% ipython --no-banner

In [1]: import numpy as np

In [2]: np.set_printoptions(suppress=True, linewidth=200)

In [3]: tidy = lambda a: np.round(a, 2) + 0

In [4]: feats = np.load("sample6.npy")

In [5]: feats
Out[5]: 
array([[ 0,  0,  0,  0, -1,  0,  0],
       [ 0,  0, -1,  0,  0,  0,  0],
       [ 0,  0,  0, -7,  0,  0,  0],
       [ 0,  0,  0,  0,  0,  0,  0],
       [ 0,  0,  0,  0,  0, -1,  0],
       [ 2,  0,  0,  0,  0,  0,  0],
       [ 0,  7,  0,  0,  0,  0,  0]])

In [6]: np.linalg.cond(feats) > 100
Out[6]: np.True_

In [7]: np.linalg.matrix_rank(feats, rtol=0.1)
Out[7]: np.int64(6)

In [8]: tidy(np.linalg.norm(feats, 2) / np.linalg.norm(feats))
Out[8]: np.float64(0.68)

In [9]: tidy(np.linalg.svd(feats, compute_uv=False))
Out[9]: array([7., 7., 2., 1., 1., 1., 0.])

In [10]: feats.T @ feats
Out[10]: 
array([[ 4,  0,  0,  0,  0,  0,  0],
       [ 0, 49,  0,  0,  0,  0,  0],
       [ 0,  0,  1,  0,  0,  0,  0],
       [ 0,  0,  0, 49,  0,  0,  0],
       [ 0,  0,  0,  0,  1,  0,  0],
       [ 0,  0,  0,  0,  0,  1,  0],
       [ 0,  0,  0,  0,  0,  0,  0]])

In [11]: feats @ feats
Out[11]: 
array([[ 0,  0,  0,  0,  0,  1,  0],
       [ 0,  0,  0,  7,  0,  0,  0],
       [ 0,  0,  0,  0,  0,  0,  0],
       [ 0,  0,  0,  0,  0,  0,  0],
       [-2,  0,  0,  0,  0,  0,  0],
       [ 0,  0,  0,  0, -2,  0,  0],
       [ 0,  0, -7,  0,  0,  0,  0]])

In [12]: np.linalg.determinant(feats)
Traceback (most recent call last):
  Cell In[12], line 1
    np.linalg.determinant(feats)
AttributeError: module 'numpy.linalg' has no attribute 'determinant'


In [13]: tidy(np.sort(np.abs(np.linalg.eigvals(feats))))
Out[13]: array([0.  , 0.  , 0.  , 0.  , 1.26, 1.26, 1.26])

In [14]: np.linalg.matrix_power(feats, 2)
Out[14]: 
array([[ 0,  0,  0,  0,  0,  1,  0],
       [ 0,  0,  0,  7,  0,  0,  0],
       [ 0,  0,  0,  0,  0,  0,  0],
       [ 0,  0,  0,  0,  0,  0,  0],
       [-2,  0,  0,  0,  0,  0,  0],
       [ 0,  0,  0,  0, -2,  0,  0],
       [ 0,  0, -7,  0,  0,  0,  0]])

In [15]: tidy(np.abs(np.linalg.eigvals(feats)).max())
Out[15]: np.float64(1.26)

In [16]: (feats - feats.T) / 2
Out[16]: 
array([[ 0. ,  0. ,  0. ,  0. , -0.5, -1. ,  0. ],
       [ 0. ,  0. , -0.5,  0. ,  0. ,  0. , -3.5],
       [ 0. ,  0.5,  0. , -3.5,  0. ,  0. ,  0. ],
       [ 0. ,  0. ,  3.5,  0. ,  0. ,  0. ,  0. ],
       [ 0.5,  0. ,  0. ,  0. ,  0. , -0.5,  0. ],
       [ 1. ,  0. ,  0. ,  0. ,  0.5,  0. ,  0. ],
       [ 0. ,  3.5,  0. ,  0. ,  0. ,  0. ,  0. ]])

In [17]: np.allclose(feats, feats.T)
Out[17]: False

In [18]: (feats + feats.T) / 2
Out[18]: 
array([[ 0. ,  0. ,  0. ,  0. , -0.5,  1. ,  0. ],
       [ 0. ,  0. , -0.5,  0. ,  0. ,  0. ,  3.5],
       [ 0. , -0.5,  0. , -3.5,  0. ,  0. ,  0. ],
       [ 0. ,  0. , -3.5,  0. ,  0. ,  0. ,  0. ],
       [-0.5,  0. ,  0. ,  0. ,  0. , -0.5,  0. ],
       [ 1. ,  0. ,  0. ,  0. , -0.5,  0. ,  0. ],
       [ 0. ,  3.5,  0. ,  0. ,  0. ,  0. ,  0. ]])

In [19]: tidy(np.linalg.det(feats))
Out[19]: np.float64(0.0)
